>>> import numpy as np
>>> np.set_printoptions(precision=2, suppress=True, linewidth=120)
>>> def rd(a):
...     return np.round(a, 2) + 0
... 
>>> K = np.load("data.npy")
>>> K
array([[2, 3, 3],
       [3, 0, 3],
       [3, 3, 6]])
>>> # equal to its transpose
>>> ev, evecs = np.linalg.eig(K)
>>> rd(K @ evecs[:, 0] - ev[0] * evecs[:, 0])
array([0., 0., 0.])
>>> M2 = K / np.sqrt((K ** 2).mean(axis=1, keepdims=True))
>>> rd(np.linalg.norm(M2, axis=1))
array([1.73, 1.73, 1.73])
>>> np.linalg.matrix_rank(K - K.mean(axis=1, keepdims=True))
np.int64(2)
>>> rd(M2[1])
array([1.22, 0.  , 1.22])
>>> m1 = np.load("w.npy")
>>> m1
array([[0, 1, 0],
       [0, 0, 1],
       [1, 0, 0]])
>>> x = np.array([-2, 2, -1])
>>> rhs = m1 @ x
>>> rhs
array([ 2, -1, -2])
>>> rd(np.linalg.solve(m1, 5 * rhs))
array([-10.,  10.,  -5.])
>>> rd(np.linalg.solve(m1.T, m1[0]))
array([1., 0., 0.])
>>> rd(np.linalg.solve(m1, m1[:, 0]))
array([1., 0., 0.])
>>> M2 = np.array([[3, 1, 3], [0, -1, -1]])
>>> W2 = np.kron(M2, m1)
>>> W2.shape
(6, 9)
>>> rd(np.linalg.norm(W2, 2)), rd(np.linalg.norm(M2, 2) * np.linalg.norm(m1, 2))
(np.float64(4.46), np.float64(4.46))
>>> x = np.array([2, 1, 1])
>>> rhs = m1 @ x
>>> beta, lr = np.zeros(3), 1 / np.linalg.norm(m1, 2) ** 2
>>> for i in range(300):
...     beta -= lr * m1.T @ (m1 @ beta - rhs)
...     if i % 50 == 0: print(i, round(np.linalg.norm(m1 @ beta - rhs), 2))
... 
0 0.0
50 0.0
100 0.0
150 0.0
200 0.0
250 0.0
>>> beta
array([2., 1., 1.])
>>> A = np.array([[2, 2, 3, 3, 0, 2],
...     [2, 2, 2, 3, 3, 0],
...     [3, 2, 2, 2, 3, 3],
...     [3, 3, 2, 2, 2, 3],
...     [0, 3, 3, 2, 2, 2],
...     [2, 0, 3, 3, 2, 2]])
>>> # symmetric, so the eigenvalues are real
>>> ev, evecs = np.linalg.eigh(A)
>>> x = np.array([3, 1, 5, -2, -1, 1])
>>> x @ A @ x
np.int64(114)
>>> rd(x @ A @ x / (x @ x)), rd(ev[0]), rd(ev[-1])
(np.float64(2.78), np.float64(-2.79), np.float64(13.13))
>>> (np.sign(evecs[:, -1].round(6)) == np.sign(evecs[0, -1].round(6))).astype(int)
array([1, 1, 1, 1, 1, 1])
>>> rd(evecs * np.abs(ev) @ evecs.T)
array([[3.76, 1.31, 1.38, 2.26, 1.75, 2.02],
       [1.31, 4.02, 1.91, 1.69, 1.62, 1.75],
       [1.38, 1.91, 3.78, 3.35, 1.69, 2.26],
       [2.26, 1.69, 3.35, 3.78, 1.91, 1.38],
       [1.75, 1.62, 1.69, 1.91, 4.02, 1.31],
       [2.02, 1.75, 2.26, 1.38, 1.31, 3.76]])
